% python3 -q
>>> import numpy as np
>>> np.set_printoptions(suppress=True, linewidth=200)
>>> tidy = lambda a: np.round(a, 2) + 0
>>> m1 = np.load("x.npy")
>>> m1
array([[0, 0, 0, 0, 0, 0, 0, 0, 0, 0, 0, 1, 0, 0],
       [0, 0, 0, 0, 0, 0, 0, 0, 0, 0, 1, 0, 0, 0],
       [0, 0, 0, 0, 0, 0, 0, 1, 0, 0, 0, 0, 0, 0],
       [0, 0, 0, 0, 0, 0, 1, 0, 0, 0, 0, 0, 0, 0],
       [0, 0, 0, 0, 0, 1, 0, 0, 0, 0, 0, 0, 0, 0],
       [0, 0, 0, 0, 0, 0, 0, 0, 0, 1, 0, 0, 0, 0],
       [0, 0, 0, 1, 0, 0, 0, 0, 0, 0, 0, 0, 0, 0],
       [1, 0, 0, 0, 0, 0, 0, 0, 0, 0, 0, 0, 0, 0],
       [0, 0, 0, 0, 0, 0, 0, 0, 0, 0, 0, 0, 1, 0],
       [0, 1, 0, 0, 0, 0, 0, 0, 0, 0, 0, 0, 0, 0],
       [0, 0, 0, 0, 0, 0, 0, 0, 0, 0, 0, 0, 0, 1],
       [0, 0, 0, 0, 1, 0, 0, 0, 0, 0, 0, 0, 0, 0],
       [0, 0, 1, 0, 0, 0, 0, 0, 0, 0, 0, 0, 0, 0],
       [0, 0, 0, 0, 0, 0, 0, 0, 1, 0, 0, 0, 0, 0]])
>>> # a transition matrix
>>> T = np.stack([m1, 5 * m1, m1[::-1]])
>>> T.shape
(3, 14, 14)
>>> (T @ m1.T).shape
(3, 14, 14)
>>> np.linalg.matrix_rank(T.reshape(3, -1))
np.int64(2)
>>> np.flatnonzero(np.linalg.matrix_power((m1 != 0) + (m1.T != 0) + np.eye(14), 14)[3])
array([3, 6])
>>> tidy(np.linalg.det(m1))
np.float64(1.0)
>>> m1[:, 6] @ m1[:, 9]
np.int64(0)
>>> tidy(np.linalg.norm(m1, axis=0))
array([1., 1., 1., 1., 1., 1., 1., 1., 1., 1., 1., 1., 1., 1.])
>>> def softmax(z):
...     e = np.exp(z - z.max(axis=-1, keepdims=True))
...     return e / e.sum(axis=-1, keepdims=True)
... 
>>> tidy(softmax(m1[7] + 5))
array([0.17, 0.06, 0.06, 0.06, 0.06, 0.06, 0.06, 0.06, 0.06, 0.06, 0.06, 0.06, 0.06, 0.06])
>>> att = m1 @ m1.T / np.sqrt(14)
>>> tidy(softmax(att)[7] @ m1)
array([0.09, 0.07, 0.07, 0.07, 0.07, 0.07, 0.07, 0.07, 0.07, 0.07, 0.07, 0.07, 0.07, 0.07])
>>> W0 = np.array([[17.0, -0.1, 1.2, -0.8],
...     [6.0, -0.2, 0.7, -1.0],
...     [12.0, 0.5, 1.6, -1.1],
...     [1.0, -0.7, 0.8, -0.8],
...     [-5.0, -0.1, 1.0, -0.5],
...     [3.0, -1.7, -0.6, 0.9],
...     [-10.0, 1.0, -0.7, 0.9],
...     [0.0, 0.4, 1.1, 0.5],
...     [-8.0, -1.1, -0.9, 0.5],
...     [-1.0, 0.0, -1.1, 1.3],
...     [3.0, -1.0, 0.0, -2.3]])
>>> u, r1 = W0[2], W0[10]
>>> u @ u
np.float64(148.02)
>>> u @ r1
np.float64(38.03)
>>> pr = (u @ r1) / (u @ u) * u
>>> tidy(pr)
array([ 3.08,  0.13,  0.41, -0.28])
>>> tidy(np.outer(u, r1))
array([[ 36.  , -12.  ,   0.  , -27.6 ],
       [  1.5 ,  -0.5 ,   0.  ,  -1.15],
       [  4.8 ,  -1.6 ,   0.  ,  -3.68],
       [ -3.3 ,   1.1 ,   0.  ,   2.53]])
>>> np.linalg.matrix_rank(np.outer(u, r1))
np.int64(1)
>>> tidy(r1 - pr)
array([-0.08, -1.13, -0.41, -2.02])
>>> U, s, Vt = np.linalg.svd(W0, full_matrices=False)
>>> U.shape, s.shape, Vt.shape
((11, 4), (4,), (4, 4))
>>> tidy(Vt @ Vt.T)
array([[1., 0., 0., 0.],
       [0., 1., 0., 0.],
       [0., 0., 1., 0.],
       [0., 0., 0., 1.]])
>>> tidy(np.abs(Vt[0]))
array([0.99, 0.01, 0.08, 0.07])
>>> tidy(s)
array([26.19,  3.33,  2.89,  1.64])
>>> tidy(np.sqrt((s ** 2).sum())), tidy(np.linalg.norm(W0))
(np.float64(26.61), np.float64(26.61))
>>> np.abs(U[:, 0]).round(6).argmax()
np.int64(0)
>>> tidy(U.T @ U)
array([[1., 0., 0., 0.],
       [0., 1., 0., 0.],
       [0., 0., 1., 0.],
       [0., 0., 0., 1.]])
>>> x = np.array([2, 1, 3, 0])
>>> rhs = W0 @ x
>>> tidy(rhs)
array([ 37.5,  13.9,  29.3,   3.7,  -7.1,   2.5, -21.1,   3.7, -19.8,  -5.3,   5. ])
>>> rng = np.random.default_rng(812237)
>>> rhs = rhs + 0.02 * rng.normal(size=11)
>>> tidy(rhs)
array([ 37.47,  13.92,  29.31,   3.7 ,  -7.08,   2.51, -21.11,   3.72, -19.84,  -5.3 ,   5.  ])
>>> c, *_ = np.linalg.lstsq(W0, rhs)
>>> c.round()
array([2., 1., 3., 0.])
>>> tidy(c)
array([2.  , 1.  , 3.01, 0.  ])
>>> B = np.c_[W0[:, :2] @ np.array([[0, 1], [1, 2]]), np.array([3, 2, -2, -2, 1, 3, 2, 3, -1, 3, -1])]
>>> tidy(B)
array([[ -0.1,  16.8,   3. ],
       [ -0.2,   5.6,   2. ],
       [  0.5,  13. ,  -2. ],
       [ -0.7,  -0.4,  -2. ],
       [ -0.1,  -5.2,   1. ],
       [ -1.7,  -0.4,   3. ],
       [  1. ,  -8. ,   2. ],
       [  0.4,   0.8,   3. ],
       [ -1.1, -10.2,  -1. ],
       [  0. ,  -1. ,   3. ],
       [ -1. ,   1. ,  -1. ]])
>>> tidy(np.linalg.norm(np.linalg.qr(W0)[0].T @ B, axis=0) ** 2 / ((B ** 2).sum(axis=0) + 1e-12))
array([1.  , 1.  , 0.34])
>>> W = np.array([[-1, 2, -1, 0, 1, 2],
...     [-1, 2, 2, 0, 2, 0],
...     [2, -2, -1, 1, -2, 2],
...     [1, 0, 1, 2, 0, -1]])
>>> c = np.array([5, 5, 5, 3, 5, 0])
>>> act = np.maximum(W0 @ W + c, 0)
>>> np.linalg.matrix_rank(act)
np.int64(6)
>>> C = np.array([[4, -5, -3],
...     [5, -3, 5],
...     [-1, -1, 3],
...     [5, 5, 4],
...     [-3, -1, 5],
...     [2, 1, -5]])
>>> (act @ C).round(6).argmax(axis=1)
array([0, 0, 0, 0, 0, 0, 0, 0, 0, 2, 0])
>>> M = np.load("a.npy")
>>> M
array([[152,  76,  71, 112, 124,  78,  80,  68],
       [ 76,  78,  59,  65,  80,  38,  68,  55],
       [ 71,  59,  82,  69,  92,  46,  68,  51],
       [112,  65,  69, 122, 115,  83,  75,  62],
       [124,  80,  92, 115, 157,  93, 100,  92],
       [ 78,  38,  46,  83,  93,  99,  82,  51],
       [ 80,  68,  68,  75, 100,  82, 113,  78],
       [ 68,  55,  51,  62,  92,  51,  78,  84]])
>>> # symmetric
>>> x = np.array([3, 1, 0, 1, 1, 1, 1, 2])
>>> (M * x).sum(axis=1)
array([1062,  667,  649,  920, 1101,  731,  834,  710])
>>> M @ np.ones(8)
array([761., 519., 538., 703., 853., 570., 664., 541.])
>>> M * x
array([[456,  76,   0, 112, 124,  78,  80, 136],
       [228,  78,   0,  65,  80,  38,  68, 110],
       [213,  59,   0,  69,  92,  46,  68, 102],
       [336,  65,   0, 122, 115,  83,  75, 124],
       [372,  80,   0, 115, 157,  93, 100, 184],
       [234,  38,   0,  83,  93,  99,  82, 102],
       [240,  68,   0,  75, 100,  82, 113, 156],
       [204,  55,   0,  62,  92,  51,  78, 168]])
>>> (M @ x).argmax()
np.int64(4)
>>> np.linalg.norm(M @ x) <= np.linalg.norm(M, 2) * np.linalg.norm(x) + 1e-9
np.True_
>>> x = np.ones(8)
>>> for _ in range(5):
...     x = M @ x
...     x /= np.linalg.norm(x)
...     print(round(x @ M @ x, 2))
... 
664.6
664.67
664.67
664.67
664.67
>>> tidy(np.linalg.eigvalsh(M)[-1])
np.float64(664.67)
>>> tidy(x)
array([0.42, 0.28, 0.29, 0.38, 0.46, 0.31, 0.35, 0.29])
>>> vals, vecs = np.linalg.eigh(M)
>>> x = np.array([0, 3, 0, 1, -1, -1, -1, 3])
>>> x @ M @ x
np.int64(1263)
>>> idx = rng.permutation(8)
>>> idx
array([2, 1, 0, 6, 4, 5, 3, 7])
>>> B = M[idx][:, idx]
>>> tidy(np.sort(np.abs(np.linalg.eigvals(B))))
array([  1.92,  10.83,  19.25,  28.94,  32.68,  60.08,  68.64, 664.67])
>>> np.allclose(B, M)
False
>>> np.trace(B)
np.int64(887)
>>> x = np.array([-2, -1, -3, -4, 5, -3, 2, -4])
>>> rhs = M @ x
>>> c, lr = np.zeros(8), 1 / np.linalg.norm(M, 2) ** 2
>>> for i in range(15):
...     c -= lr * M.T @ (M @ c - rhs)
...     if i % 5 == 0: print(i, round(np.linalg.norm(M @ c - rhs), 2))
... 
0 142.32
5 137.69
10 133.36
>>> tidy(c)
array([-1.2 , -0.68, -0.68, -1.12, -1.15, -0.82, -0.8 , -0.64])
>>> tidy(np.linalg.cond(M))
np.float64(346.69)
>>> X = np.loadtxt("layer4.csv", delimiter=",")
>>> X
array([[5., 4., 1., 0., 0., 5., 0., 2., 4., 0.],
       [5., 4., 1., 0., 0., 2., 0., 5., 0., 0.],
       [1., 0., 1., 0., 0., 5., 0., 4., 3., 0.],
       [0., 0., 0., 3., 2., 0., 1., 0., 0., 1.],
       [0., 0., 0., 3., 4., 0., 2., 0., 0., 0.],
       [1., 4., 0., 0., 0., 2., 0., 0., 0., 0.],
       [0., 0., 0., 1., 0., 0., 0., 0., 0., 5.],
       [3., 0., 2., 0., 0., 2., 0., 0., 1., 0.],
       [4., 5., 5., 0., 0., 0., 0., 5., 5., 0.],
       [0., 0., 0., 3., 0., 0., 5., 0., 0., 3.]])
>>> # 2 blocks once reordered
>>> u, r1 = X[3], X[4]
>>> u @ u
np.float64(15.0)
>>> pr = (u @ r1) / (u @ u) * u
>>> tidy(r1 - pr)
array([ 0.  ,  0.  ,  0.  , -0.8 ,  1.47,  0.  ,  0.73,  0.  ,  0.  , -1.27])
>>> tidy(pr)
array([0.  , 0.  , 0.  , 3.8 , 2.53, 0.  , 1.27, 0.  , 0.  , 1.27])
>>> U, s, Vt = np.linalg.svd(X, full_matrices=False)
>>> tidy(U.T @ U)
array([[1., 0., 0., 0., 0., 0., 0., 0., 0., 0.],
       [0., 1., 0., 0., 0., 0., 0., 0., 0., 0.],
       [0., 0., 1., 0., 0., 0., 0., 0., 0., 0.],
       [0., 0., 0., 1., 0., 0., 0., 0., 0., 0.],
       [0., 0., 0., 0., 1., 0., 0., 0., 0., 0.],
       [0., 0., 0., 0., 0., 1., 0., 0., 0., 0.],
       [0., 0., 0., 0., 0., 0., 1., 0., 0., 0.],
       [0., 0., 0., 0., 0., 0., 0., 1., 0., 0.],
       [0., 0., 0., 0., 0., 0., 0., 0., 1., 0.],
       [0., 0., 0., 0., 0., 0., 0., 0., 0., 1.]])
>>> tidy(s / s[0])
array([1.  , 0.52, 0.36, 0.31, 0.3 , 0.23, 0.2 , 0.18, 0.08, 0.05])
>>> tidy(s)
array([16.67,  8.65,  5.98,  5.13,  4.96,  3.89,  3.34,  3.08,  1.39,  0.88])
>>> tidy(np.sqrt((s ** 2).sum())), tidy(np.linalg.norm(X))
(np.float64(21.86), np.float64(21.86))
>>> tidy(Vt @ Vt.T)
array([[1., 0., 0., 0., 0., 0., 0., 0., 0., 0.],
       [0., 1., 0., 0., 0., 0., 0., 0., 0., 0.],
       [0., 0., 1., 0., 0., 0., 0., 0., 0., 0.],
       [0., 0., 0., 1., 0., 0., 0., 0., 0., 0.],
       [0., 0., 0., 0., 1., 0., 0., 0., 0., 0.],
       [0., 0., 0., 0., 0., 1., 0., 0., 0., 0.],
       [0., 0., 0., 0., 0., 0., 1., 0., 0., 0.],
       [0., 0., 0., 0., 0., 0., 0., 1., 0., 0.],
       [0., 0., 0., 0., 0., 0., 0., 0., 1., 0.],
       [0., 0., 0., 0., 0., 0., 0., 0., 0., 1.]])
>>> np.abs(U[:, 0]).round(6).argmax()
np.int64(8)
>>> np.allclose(U * s @ Vt, X)
True
>>> u = np.array([-4, -2, 5, 5, 2, 1, -5, 1])
>>> B = M + np.outer(u, np.eye(8)[0])
>>> tidy(np.linalg.det(B) / np.linalg.det(M)), tidy(1 + np.linalg.solve(M, u)[0])
(np.float64(0.9), np.float64(0.9))
>>> np.linalg.matrix_rank(np.linalg.inv(B) - np.linalg.inv(M), tol=1e-8)
np.int64(1)
>>> J = np.loadtxt("out7.csv", delimiter=",")
>>> J
array([[-0.77, -0.52, -0.71, -0.35,  0.15],
       [ 0.98,  0.99, -1.  ,  0.92, -1.  ],
       [ 1.  , -0.94, -0.96, -0.12,  0.65],
       [ 0.79, -0.84, -0.84,  0.88, -0.99],
       [-0.95, -0.7 ,  0.99, -0.92,  1.  ],
       [ 0.54,  0.69, -0.97, -0.02, -0.6 ],
       [ 0.58, -0.99, -0.81, -0.55,  0.89],
       [ 0.72, -0.9 ,  0.72,  0.52, -0.32],
       [-0.86, -0.15,  0.82, -0.04,  0.13],
       [ 0.3 ,  0.88,  0.98, -0.84,  1.  ],
       [-0.32,  0.54, -0.91,  0.16, -0.79],
       [-1.  ,  0.9 ,  0.99,  0.16, -0.45],
       [-0.62, -0.65, -0.54, -0.9 ,  0.99],
       [ 1.  , -0.97, -0.97, -0.1 ,  0.66],
       [ 0.76, -0.92, -0.1 ,  0.1 ,  0.29],
       [-0.44, -0.9 ,  1.  , -0.45,  0.99],
       [ 0.98, -0.93, -0.99, -0.33,  0.59],
       [ 0.76, -0.4 , -0.98, -0.14, -0.21],
       [ 0.91, -0.86, -0.99, -0.2 ,  0.09],
       [ 0.99, -0.16,  0.41, -0.75,  0.99],
       [ 0.49, -0.78, -0.67,  0.97, -1.  ],
       [ 0.86, -0.98,  0.86, -0.81,  1.  ],
       [ 0.13, -0.26,  0.28,  0.45, -0.65],
       [-0.72,  1.  , -0.39,  0.95, -1.  ],
       [-0.49, -0.09,  0.98,  0.45, -0.23],
       [-0.85,  0.28,  0.35,  0.06, -0.4 ],
       [-0.46, -0.91,  0.89,  0.46, -0.39],
       [-0.84,  0.85, -0.88, -0.08, -0.72],
       [-0.26,  0.46, -0.94,  0.55, -0.97],
       [ 0.99, -0.98,  0.29,  0.1 ,  0.76],
       [ 0.24,  0.9 , -0.4 , -0.65,  0.85],
       [ 0.98, -0.79, -0.96, -0.06,  0.31],
       [ 0.33,  0.2 , -0.77, -0.04, -0.22],
       [-0.94, -0.97, -0.88, -0.1 , -0.52],
       [ 0.28, -1.  ,  0.58, -0.96,  1.  ],
       [ 1.  , -0.82, -1.  , -0.41,  0.6 ]])
>>> tidy(np.linalg.norm(J[8] - J[4]))
np.float64(1.37)
>>> tidy(np.linalg.norm(J, "nuc"))
np.float64(19.69)
